$ python -q
>>> import numpy as np
>>> from numpy import linalg as LA
>>> np.set_printoptions(precision=1, suppress=True, linewidth=140, floatmode="fixed")
>>> out = np.array([[0]])
>>> Z = np.array([[1, 1], [1, -1]])
>>> J = np.block([[out, np.array([[3, 3]])], [np.zeros((2, 1)), Z]])
>>> J
array([[ 0.0,  3.0,  3.0],
       [ 0.0,  1.0,  1.0],
       [ 0.0,  1.0, -1.0]])
>>> LA.cond(J) > 100
np.True_
>>> np.argsort(-LA.norm(J, axis=0).round(6), kind="stable")[:3]
array([1, 2, 0])
>>> [round(float(x), 1) for x in LA.svd(J, compute_uv=False)[:3]]
[4.5, 1.4, 0.0]
>>> rng = np.random.default_rng(150798)
>>> lab = rng.permutation(3)
>>> lab
array([0, 2, 1])
>>> out = J[lab][:, lab]
>>> out
array([[ 0.0,  3.0,  3.0],
       [ 0.0, -1.0,  1.0],
       [ 0.0,  1.0,  1.0]])
>>> np.diag(out)
array([ 0.0, -1.0,  1.0])
>>> LA.cond(out) > 100
np.True_
>>> LA.matrix_rank(out, rtol=0.1)
np.int64(2)
>>> np.allclose(J[:-1].T @ LA.lstsq(J[:-1].T, J[-1])[0], J[-1])
False
>>> np.abs(np.diag(LA.qr(J)[1])) > 1e-9
array([False,  True,  True])
>>> u = np.array([0, 0, 0])
>>> np.cross(J[1, :3], J[0, :3])
array([0.0, 0.0, 0.0])
>>> F = np.load("mat.npy")
>>> F
array([[ 2.0,  0.2, -1.1,  0.3,  3.0],
       [ 2.3,  0.7, -2.5,  1.2, -2.9],
       [ 1.2, -1.4, -1.3, -3.4, -0.5],
       [-2.3, -0.8, -3.8,  0.8,  0.7]])
>>> W = np.array([[3, 1, 0], [3, 3, 2], [0, 1, 3], [0, 1, 3], [1, 0, 0]])
>>> b = np.array([2, 4, 1])
>>> H = np.maximum(F @ W + b, 0)
>>> (H > 0).mean(axis=0)
array([0.8, 0.5, 0.0])
>>> Z = np.array([[2, -3], [-1, 2], [-2, -1]])
>>> (H @ Z).round(6).argmax(axis=1)
array([0, 0, 0, 0])
>>> W @ Z
array([[ 5, -7],
       [-1, -5],
       [-7, -1],
       [-7, -1],
       [ 2, -3]])
>>> K = np.load("case8.npy")
>>> K
array([[ 15.9,   7.9,  -9.1,  -1.2],
       [ -3.3,  -5.3, -10.5, -15.8],
       [-11.4,  -8.9,  -4.3, -13.2],
       [-14.3,  -9.7,  -0.4, -10.1],
       [-12.7,  -4.8,  12.5,   7.7],
       [-16.4,  -9.1,   6.2,  -3.0],
       [-15.3,  -7.2,  10.2,   3.0],
       [  7.0,   7.1,   8.2,  15.3],
       [ 16.1,   8.3,  -8.5,  -0.2],
       [  4.0,   5.6,  10.1,  15.8],
       [-16.4,  -9.0,   6.6,  -2.5],
       [  8.2,   1.5, -13.6, -12.1],
       [  9.3,   2.3, -13.5, -11.2],
       [-13.6,  -9.5,  -1.5, -11.0],
       [ -0.7,   3.1,  12.3,  15.4],
       [-16.4,  -8.9,   6.9,  -2.0],
       [ 14.4,   6.3, -11.3,  -5.1],
       [-11.1,  -3.5,  13.1,   9.6],
       [-11.8,  -9.0,  -3.9, -12.9],
       [ -2.8,  -5.0, -10.8, -15.8]])
>>> LA.lstsq(K[:-1].T, K[-1])[2]
np.int32(2)
>>> np.allclose(K[:-1].T @ LA.lstsq(K[:-1].T, K[-1])[0], K[-1])
True
>>> round(float(np.trace(LA.pinv(K) @ K)), 1)
2.0
>>> W = np.array([[4, 3, 0, 0], [-4, 1, 5, 2], [2, 5, -3, -3], [-2, 2, -5, 2]])
>>> b = np.array([4, -3, -1, 4])
>>> H = np.maximum(K @ W + b, 0)
>>> (H > 0).astype(int)
array([[1, 1, 1, 1],
       [1, 0, 1, 0],
       [1, 0, 1, 0],
       [1, 0, 1, 0],
       [0, 1, 0, 0],
       [0, 0, 0, 0],
       [0, 1, 0, 0],
       [0, 1, 0, 1],
       [1, 1, 1, 1],
       [0, 1, 0, 1],
       [0, 0, 0, 0],
       [1, 0, 1, 1],
       [1, 0, 1, 1],
       [1, 0, 1, 0],
       [0, 1, 0, 1],
       [0, 0, 0, 0],
       [1, 0, 1, 1],
       [0, 1, 0, 0],
       [1, 0, 1, 0],
       [1, 0, 1, 0]])
>>> LA.matrix_rank(H)
np.int64(4)
>>> Z = np.array([[4, 2, 5], [2, 0, 0], [2, 2, 4], [1, 3, 4]])
>>> (H @ Z).round(6).argmax(axis=1)
array([2, 2, 2, 2, 0, 0, 0, 0, 2, 0, 0, 2, 2, 2, 0, 0, 2, 0, 2, 2])
>>> left, sig, vt = LA.svd(K)
>>> np.argmax(sig[:-1] / (sig[1:] + 1e-6)) + 1
np.int64(2)
>>> out = left[:, :2] @ np.diag(sig[:2]) @ vt[:2]
>>> round(float(LA.norm(K - out) / LA.norm(K)), 1)
0.0
>>> LA.matrix_rank(K, rtol=0.05)
np.int64(2)
>>> LA.matrix_rank(out)
np.int64(2)
>>> round(LA.norm(K - out, 2), 1), round(sig[2], 1)
(np.float64(0.0), np.float64(0.0))
>>> round(np.abs(K - out).max(), 1)
np.float64(0.0)
>>> out = K / LA.norm(K, axis=1, keepdims=True)
>>> G = out @ out.T
>>> (G - 2 * np.eye(20)).round(6).argmax(axis=1)
array([ 8, 19, 18, 13, 17, 10,  4,  9,  0,  7, 15, 12, 11,  3,  9, 10,  0,  4,  2,  1])
>>> Z = K[[11, 5]].astype(float)
>>> for _ in range(6):
...     lab = LA.norm(K[:, None] - Z, axis=-1).argmin(axis=1)
...     Z = np.array([K[lab == j].mean(axis=0) for j in range(2)])
... 
>>> lab
array([0, 0, 1, 1, 1, 1, 1, 1, 0, 1, 1, 0, 0, 1, 1, 1, 0, 1, 1, 0])
>>> np.abs(Z[1] - Z[0]).argmax()
np.int64(0)
>>> Z
array([[  8.3,   2.3, -11.1,  -8.8],
       [ -9.9,  -4.9,   5.8,   0.9]])
>>> X = np.load("test4.npy")
>>> X
array([[ -0.4,  -0.5,  -9.4,   7.8,   7.5],
       [  2.3,  -2.8,   4.4,  -1.1,  -4.6],
       [ -1.0,   4.1,  -9.8,   9.0,   5.9],
       [  0.8,  -5.1,   5.1,   0.2,  -2.2],
       [  0.3,   0.4, -10.3,   8.6,   8.5],
       [  0.2,  -4.0,   2.6,  -1.4,  -3.7],
       [  1.4,  -4.6,   3.7,   0.7,  -3.6],
       [  1.0,  -6.9,   4.1,   0.7,  -3.0],
       [ -2.9,  -5.7, -11.3,  -5.1,   1.8],
       [  2.6,  -3.8,   4.2,   0.5,  -4.8],
       [  3.0,  -5.3,   4.7,   2.9,  -4.4],
       [  0.2,   0.2, -10.3,   6.8,   7.8],
       [  2.7,  -5.1,   5.1,   0.0,  -2.5],
       [ -3.8,  -5.9, -11.2,  -2.7,   2.4],
       [  0.2,  -4.9,   2.9,  -0.1,  -1.5],
       [ -2.8,   0.4,  -9.8,   8.4,   9.0],
       [ -3.7,  -4.8, -10.8,  -4.1,   3.1],
       [ -3.0,   0.8,  -9.0,   8.2,   7.9],
       [  1.0,  -4.8,   4.1,   0.1,  -3.9],
       [ -1.0,   0.9,  -9.6,  10.2,   6.5],
       [  1.5,  -4.9,   4.3,   2.2,  -2.0],
       [ -4.8,  -7.2, -12.8,  -4.6,   1.9],
       [  2.8,  -5.6,   5.9,   1.3,  -3.1],
       [ -2.7,  -4.4, -11.7,  -3.2,   3.4],
       [ -2.9,  -6.6, -10.7,  -4.8,   3.1],
       [  1.0,  -4.6,   5.8,   0.2,  -3.4]])
>>> hat = X @ LA.solve(X.T @ X, X.T)
>>> LA.matrix_rank(np.eye(26) - hat)
np.int64(21)
>>> round(np.trace(hat), 1)
np.float64(5.0)
>>> np.allclose(hat @ hat, hat)
True
>>> Ac = K - K.mean(axis=0)
>>> V = LA.svd(Ac)[2][:2]
>>> out = Ac - Ac @ V.T @ V
>>> np.diag(V.T @ V)
array([0.7, 0.2, 0.5, 0.6])
>>> (Ac @ V.T).std(axis=0)
array([14.4, 12.9])
>>> LA.norm(out, axis=1).round(6).argmax()
np.int64(0)
>>> Ac = X - X.mean(axis=0)
>>> V = LA.svd(Ac)[2][:3]
>>> out = Ac - Ac @ V.T @ V
>>> LA.norm(out, axis=1).round(6).argmax()
np.int64(10)
>>> out = np.array([[-4, 5, -3], [-1, 1, 5], [-5, -3, 1], [0, -3, -2], [1, -3, 5]])
>>> np.einsum("ij->j", X)
array([ -8.0, -90.7, -79.8,  40.7,  26.1])
>>> LA.matrix_rank(X @ out)
np.int64(3)
>>> E = np.load("sample10.npy")
>>> E
array([[ 6,  0,  2,  0,  0,  2,  0,  0],
       [ 0, -4,  0,  5,  0,  0, -4, -5],
       [ 5,  0, -2,  0,  0, -7,  0,  0],
       [ 0,  9,  0,  4,  0,  0,  2,  4],
       [ 0,  0,  0,  0, -7,  0,  0,  0],
       [-3,  0,  2,  0,  0, -4,  0,  0],
       [ 0, -7,  0, -1,  0,  0,  3,  2],
       [ 0, -7,  0, -8,  0,  0,  9,  3]])
>>> np.diff(E, axis=0)
array([[-6, -4, -2,  5,  0, -2, -4, -5],
       [ 5,  4, -2, -5,  0, -7,  4,  5],
       [-5,  9,  2,  4,  0,  7,  2,  4],
       [ 0, -9,  0, -4, -7,  0, -2, -4],
       [-3,  0,  2,  0,  7, -4,  0,  0],
       [ 3, -7, -2, -1,  0,  4,  3,  2],
       [ 0,  0,  0, -7,  0,  0,  6,  1]])
>>> np.unravel_index(np.abs(E).argmax(), E.shape)
(np.int64(3), np.int64(1))
>>> E.mean(axis=0)
array([ 1.0, -1.1,  0.2,  0.0, -0.9, -1.1,  1.2,  0.5])
>>> LA.svd(E, compute_uv=False)
array([17.1, 12.2,  9.0,  7.7,  7.0,  4.6,  3.2,  1.9])
>>> np.zeros(8, 8)
Traceback (most recent call last):
  File "<python-input-84>", line 1, in <module>
    np.zeros(8, 8)
    ~~~~~~~~^^^^^^
TypeError: Cannot interpret '8' as a data type
>>> np.count_nonzero(E)
np.int64(26)
>>> E.shape
(8, 8)
>>> E - E[0]
array([[ 0,  0,  0,  0,  0,  0,  0,  0],
       [-6, -4, -2,  5,  0, -2, -4, -5],
       [-1,  0, -4,  0,  0, -9,  0,  0],
       [-6,  9, -2,  4,  0, -2,  2,  4],
       [-6,  0, -2,  0, -7, -2,  0,  0],
       [-9,  0,  0,  0,  0, -6,  0,  0],
       [-6, -7, -2, -1,  0, -2,  3,  2],
       [-6, -7, -2, -8,  0, -2,  9,  3]])
>>> LA.matrix_rank(E)
np.int64(8)
>>> np.round(LA.norm(E), 1)
np.float64(25.8)
>>> x0 = np.array([1, 1, 2, 5, 2, 1, 1, 5])
>>> rhs = E @ x0
>>> rhs
array([ 12,  -8,  -6,  51, -14,  -3,   1, -23])
>>> np.round(LA.solve(E.T, E[6]), 1) + 0
array([0.0, 0.0, 0.0, 0.0, 0.0, 0.0, 1.0, 0.0])
>>> np.round(LA.solve(E, E[:, 3]), 1) + 0
array([0.0, 0.0, 0.0, 1.0, 0.0, 0.0, 0.0, 0.0])
>>> out = np.array([[5, 2, 5, 4, 2, 2, 2, 5, 4, 5],
...     [4, 1, 2, 4, 1, 5, 4, 4, 3, 1],
...     [0, 5, 2, 1, 2, 1, 0, 0, 5, 3],
...     [2, 5, 3, 0, 4, 5, 0, 1, 5, 0],
...     [3, 1, 2, 0, 2, 4, 2, 2, 5, 4],
...     [3, 3, 5, 1, 2, 4, 1, 4, 2, 3],
...     [0, 2, 4, 3, 1, 0, 0, 0, 1, 2],
...     [0, 0, 1, 0, 5, 1, 3, 5, 2, 0],
...     [4, 0, 5, 2, 2, 4, 0, 3, 0, 3],
...     [0, 1, 4, 2, 2, 2, 2, 4, 1, 4]])
>>> W0 = np.tril(out)
>>> W0
array([[5, 0, 0, 0, 0, 0, 0, 0, 0, 0],
       [4, 1, 0, 0, 0, 0, 0, 0, 0, 0],
       [0, 5, 2, 0, 0, 0, 0, 0, 0, 0],
       [2, 5, 3, 0, 0, 0, 0, 0, 0, 0],
       [3, 1, 2, 0, 2, 0, 0, 0, 0, 0],
       [3, 3, 5, 1, 2, 4, 0, 0, 0, 0],
       [0, 2, 4, 3, 1, 0, 0, 0, 0, 0],
       [0, 0, 1, 0, 5, 1, 3, 5, 0, 0],
       [4, 0, 5, 2, 2, 4, 0, 3, 0, 0],
       [0, 1, 4, 2, 2, 2, 2, 4, 1, 4]])
>>> LA.cond(W0) > 100
np.True_
>>> np.argsort(-LA.norm(W0, axis=0).round(6), kind="stable")[:3]
array([2, 0, 1])
>>> LA.matrix_rank(W0, rtol=0.1)
np.int64(7)
>>> np.unique(W0.round(6), axis=0).shape
(10, 10)
>>> np.allclose(W0[:-1].T @ LA.lstsq(W0[:-1].T, W0[-1])[0], W0[-1])
False
>>> LA.lstsq(W0[:-1].T, W0[-1])[2]
np.int32(8)
>>> np.round(W0 @ LA.pinv(W0) @ W0, 1) + 0
array([[5.0, 0.0, 0.0, 0.0, 0.0, 0.0, 0.0, 0.0, 0.0, 0.0],
       [4.0, 1.0, 0.0, 0.0, 0.0, 0.0, 0.0, 0.0, 0.0, 0.0],
       [0.0, 5.0, 2.0, 0.0, 0.0, 0.0, 0.0, 0.0, 0.0, 0.0],
       [2.0, 5.0, 3.0, 0.0, 0.0, 0.0, 0.0, 0.0, 0.0, 0.0],
       [3.0, 1.0, 2.0, 0.0, 2.0, 0.0, 0.0, 0.0, 0.0, 0.0],
       [3.0, 3.0, 5.0, 1.0, 2.0, 4.0, 0.0, 0.0, 0.0, 0.0],
       [0.0, 2.0, 4.0, 3.0, 1.0, 0.0, 0.0, 0.0, 0.0, 0.0],
       [0.0, 0.0, 1.0, 0.0, 5.0, 1.0, 3.0, 5.0, 0.0, 0.0],
       [4.0, 0.0, 5.0, 2.0, 2.0, 4.0, 0.0, 3.0, 0.0, 0.0],
       [0.0, 1.0, 4.0, 2.0, 2.0, 2.0, 2.0, 4.0, 1.0, 4.0]])
>>> np.abs(np.diag(LA.qr(W0)[1])) > 1e-9
array([ True,  True,  True,  True,  True,  True,  True,  True,  True, False])
>>> left, sig, vt = LA.svd(W0)
>>> V = vt[:(sig > 1e-8).sum()]
>>> x0 = W0[7] + 5 * W0[4] + rng.integers(2) * np.eye(10)[4]
>>> x0
array([15.0,  5.0, 11.0,  0.0, 15.0,  1.0,  3.0,  5.0,  0.0,  0.0])
>>> np.allclose(V.T @ V @ x0, x0)
True
>>> np.round(V.T @ V, 1) + 0
array([[1.0, 0.0, 0.0, 0.0, 0.0, 0.0, 0.0, 0.0, 0.0, 0.0],
       [0.0, 1.0, 0.0, 0.0, 0.0, 0.0, 0.0, 0.0, 0.0, 0.0],
       [0.0, 0.0, 1.0, 0.0, 0.0, 0.0, 0.0, 0.0, 0.0, 0.0],
       [0.0, 0.0, 0.0, 1.0, 0.0, 0.0, 0.0, 0.0, 0.0, 0.0],
       [0.0, 0.0, 0.0, 0.0, 1.0, 0.0, 0.0, 0.0, 0.0, 0.0],
       [0.0, 0.0, 0.0, 0.0, 0.0, 1.0, 0.0, 0.0, 0.0, 0.0],
       [0.0, 0.0, 0.0, 0.0, 0.0, 0.0, 1.0, 0.0, 0.0, 0.0],
       [0.0, 0.0, 0.0, 0.0, 0.0, 0.0, 0.0, 1.0, 0.0, 0.0],
       [0.0, 0.0, 0.0, 0.0, 0.0, 0.0, 0.0, 0.0, 0.1, 0.2],
       [0.0, 0.0, 0.0, 0.0, 0.0, 0.0, 0.0, 0.0, 0.2, 0.9]])
